>>> import numpy as np
>>> np.set_printoptions(precision=2, suppress=True, linewidth=120)
>>> def rd(a):
...     return np.round(a, 2) + 0
... 
>>> A = np.load("w.npy")
>>> print(A)
[[-2 -1  0  1  2]
 [ 3  4  5  6  7]
 [ 8  9 10 11 12]
 [13 14 15 16 17]
 [18 19 20 21 22]]
>>> left, sig, Vt = np.linalg.svd(A)
>>> vecs = Vt[:(sig > 1e-8).sum()]
>>> rng = np.random.default_rng(97)
>>> vec = A[1] + 3 * A[2] + rng.integers(2) * np.eye(5)[1]
>>> print(vec)
[27. 31. 35. 39. 43.]
>>> print(rd(np.linalg.norm(vec - vecs.T @ vecs @ vec)))
0.0
>>> print(rd(vecs.T @ vecs))
[[ 0.6  0.4  0.2  0.  -0.2]
 [ 0.4  0.3  0.2  0.1  0. ]
 [ 0.2  0.2  0.2  0.2  0.2]
 [ 0.   0.1  0.2  0.3  0.4]
 [-0.2  0.   0.2  0.4  0.6]]
>>> print(np.argsort(-np.linalg.norm(A, axis=0).round(6), kind="stable")[:3])
[4 3 2]
>>> print(rd(np.linalg.norm(A, 2) / np.linalg.norm(A)))
1.0
>>> print(np.linalg.matrix_rank(A, rtol=0.1))
1
>>> print([round(float(x), 2) for x in np.linalg.svd(A, compute_uv=False)[:3]])
[61.51, 4.06, 0.0]
>>> W1 = np.array([[3, -3, -3, -3],
...     [-3, 0, 2, -3],
...     [-2, -1, 3, 2],
...     [-1, 3, 1, -2],
...     [0, -1, 1, 3]])
>>> coef = np.array([1, 2, -3, -3])
>>> hid = np.maximum(A @ W1 + coef, 0)
>>> print((hid > 0).mean(axis=0))
[0.  0.2 1.  0.2]
>>> print(hid)
[[ 0  9  4 10]
 [ 0  0 24  0]
 [ 0  0 44  0]
 [ 0  0 64  0]
 [ 0  0 84  0]]
>>> C = np.array([[-8, -2, 8], [2, -2, 8], [8, -9, 7], [-5, 1, 4]])
>>> print((hid @ C).round(6).argmax(axis=1))
[2 0 0 0 0]
>>> rank = np.linalg.matrix_rank(hid)
>>> print(rank)
2
>>> ns = np.linalg.svd(hid)[2][rank:].T
>>> print([int(np.linalg.matrix_rank(hid[:, :j + 1])) for j in range(4)])
[0, 1, 2, 2]
>>> print(np.linalg.matrix_rank(hid.T @ hid), np.linalg.matrix_rank(hid @ hid.T))
2 2
>>> print(np.allclose(hid @ ns, 0))
True
>>> print([int(np.linalg.matrix_rank(hid[:i])) for i in range(1, len(hid) + 1)])
[1, 2, 2, 2, 2]
>>> M = np.loadtxt("x.csv", delimiter=",")
>>> print(M)
[[ 0.  0.  0.  0.]
 [ 0.  0.  0.  0.]
 [ 0.  0.  0.  0.]
 [-2.  7. -3.  3.]
 [ 0.  0.  0.  0.]
 [-5. 10.  0. 11.]
 [ 9.  1.  3.  4.]
 [ 9.  1.  3.  4.]
 [ 9.  1.  3.  4.]
 [ 0.  0.  0.  0.]
 [-6.  9.  7.  9.]
 [ 6.  4.  6. 12.]
 [ 0.  0.  0.  0.]
 [-2.  7. -3.  3.]
 [-3.  3.  3.  8.]
 [-3.  3.  3.  8.]
 [-3.  3.  3.  8.]
 [ 6.  7.  7.  5.]]
>>> labels = M[:, 2] > np.median(M[:, 2])
>>> f = M[labels].mean(axis=0) - M[~labels].mean(axis=0)
>>> print(rd((((M - M.mean(axis=0)) @ f > 0) == labels).mean()))
0.94
>>> print(((M - M.mean(axis=0)) @ f > 0).astype(int))
[0 0 0 0 0 1 1 1 1 0 1 1 0 0 1 1 1 1]
>>> print(np.argsort(-np.abs(f).round(6), kind="stable"))
[3 2 0 1]
>>> proj = M @ np.linalg.solve(M.T @ M, M.T)
>>> print(np.allclose(proj @ proj, proj))
True
>>> print(np.linalg.matrix_rank(np.eye(18) - proj))
14
>>> print(np.trace(proj))
4.0
>>> print(M.reshape(2, -1))
[[ 0.  0.  0.  0.  0.  0.  0.  0.  0.  0.  0.  0. -2.  7. -3.  3.  0.  0.  0.  0. -5. 10.  0. 11.  9.  1.  3.  4.  9.
   1.  3.  4.  9.  1.  3.  4.]
 [ 0.  0.  0.  0. -6.  9.  7.  9.  6.  4.  6. 12.  0.  0.  0.  0. -2.  7. -3.  3. -3.  3.  3.  8. -3.  3.  3.  8. -3.
   3.  3.  8.  6.  7.  7.  5.]]
>>> t3 = M.reshape(18, 2, -1)
>>> print(t3.transpose(1, 0, 2))
[[[ 0.  0.]
  [ 0.  0.]
  [ 0.  0.]
  [-2.  7.]
  [ 0.  0.]
  [-5. 10.]
  [ 9.  1.]
  [ 9.  1.]
  [ 9.  1.]
  [ 0.  0.]
  [-6.  9.]
  [ 6.  4.]
  [ 0.  0.]
  [-2.  7.]
  [-3.  3.]
  [-3.  3.]
  [-3.  3.]
  [ 6.  7.]]

 [[ 0.  0.]
  [ 0.  0.]
  [ 0.  0.]
  [-3.  3.]
  [ 0.  0.]
  [ 0. 11.]
  [ 3.  4.]
  [ 3.  4.]
  [ 3.  4.]
  [ 0.  0.]
  [ 7.  9.]
  [ 6. 12.]
  [ 0.  0.]
  [-3.  3.]
  [ 3.  8.]
  [ 3.  8.]
  [ 3.  8.]
  [ 7.  5.]]]
>>> print(t3[:, 0])
[[ 0.  0.]
 [ 0.  0.]
 [ 0.  0.]
 [-2.  7.]
 [ 0.  0.]
 [-5. 10.]
 [ 9.  1.]
 [ 9.  1.]
 [ 9.  1.]
 [ 0.  0.]
 [-6.  9.]
 [ 6.  4.]
 [ 0.  0.]
 [-2.  7.]
 [-3.  3.]
 [-3.  3.]
 [-3.  3.]
 [ 6.  7.]]
>>> print(np.swapaxes(t3, 1, 2)[6])
[[9. 3.]
 [1. 4.]]
